In [1]: import numpy as np

In [2]: from numpy import linalg as LA

In [3]: np.set_printoptions(precision=3, suppress=True, linewidth=200)

In [4]: tidy = lambda a: np.round(a, 3) + 0

In [5]: A = np.array([[0.5, 1.0, -0.3],
   ...:     [1.7, 0.0, -0.2],
   ...:     [0.6, 0.2, 0.3],
   ...:     [-0.8, 0.8, -0.4],
   ...:     [0.3, -1.8, 1.2],
   ...:     [-0.9, -1.8, -0.3],
   ...:     [1.0, -0.5, -0.2],
   ...:     [0.0, -0.6, 0.3],
   ...:     [1.5, 0.9, -0.1],
   ...:     [0.3, -0.6, -1.4],
   ...:     [1.0, 0.0, -1.1],
   ...:     [0.1, 0.5, -0.2],
   ...:     [-0.5, 1.3, 0.3],
   ...:     [-1.6, 0.4, 1.2],
   ...:     [0.8, 1.0, -0.7],
   ...:     [0.0, 0.2, -0.7],
   ...:     [-1.0, -1.2, 0.6],
   ...:     [-0.5, 3.0, 4.5],
   ...:     [0.1, -0.3, -0.4]])

In [6]: W2 = A[[8, 6]].astype(float)

In [7]: for _ in range(5):
   ...:     lab = LA.norm(A[:, None] - W2, axis=-1).argmin(axis=1)
   ...:     W2 = np.array([A[lab == j].mean(axis=0) for j in range(2)])
   ...: 

In [8]: print(lab)
[0 1 1 1 1 1 1 1 0 1 1 1 0 1 0 1 1 0 1]

In [9]: print(tidy(W2[1] - W2[0]))
[-0.303 -1.776 -0.833]

In [10]: print(np.bincount(lab))
[ 5 14]

In [11]: print(tidy(W2))
[[ 0.36   1.44   0.74 ]
 [ 0.057 -0.336 -0.093]]

In [12]: Ac = A - A.mean(axis=0)

In [13]: left, sv, VT = LA.svd(Ac, full_matrices=False)

In [14]: print(np.abs(VT[0]).argmax())
2

In [15]: print(np.searchsorted(np.cumsum(sv ** 2) / (sv ** 2).sum(), 0.9) + 1)
3

In [16]: W0 = np.array([[4, 0, 0], [0, 9, -9], [0, -9, 9]])

In [17]: print(W0)
[[ 4  0  0]
 [ 0  9 -9]
 [ 0 -9  9]]

In [18]: w, V = LA.eigh(W0)

In [19]: vec = np.array([4, -4, 2])

In [20]: print(tidy(V * np.maximum(w, 0) @ V.T))
[[ 4.  0.  0.]
 [ 0.  9. -9.]
 [ 0. -9.  9.]]

In [21]: print(np.abs(W0).sum(axis=1).max(), np.abs(w).max())
18 18.0

In [22]: print(tidy(LA.eigvalsh(W0[1:, 1:])))
[ 0. 18.]

In [23]: def softmax(z):
    ...:     e = np.exp(z - z.max(axis=-1, keepdims=True))
    ...:     return e / e.sum(axis=-1, keepdims=True)
    ...: 

In [24]: print(tidy(softmax(W0).sum(axis=1)))
[1. 1. 1.]

In [25]: att = W0 @ W0.T / np.sqrt(3)

In [26]: print(tidy(softmax(att)[2] @ W0))
[ 0. -9.  9.]

In [27]: print(tidy(softmax(att)))
[[1. 0. 0.]
 [0. 1. 0.]
 [0. 0. 1.]]

In [28]: print(tidy(softmax(att + np.triu(np.full(att.shape, -np.inf), 1))))
[[1. 0. 0.]
 [0. 1. 0.]
 [0. 0. 1.]]
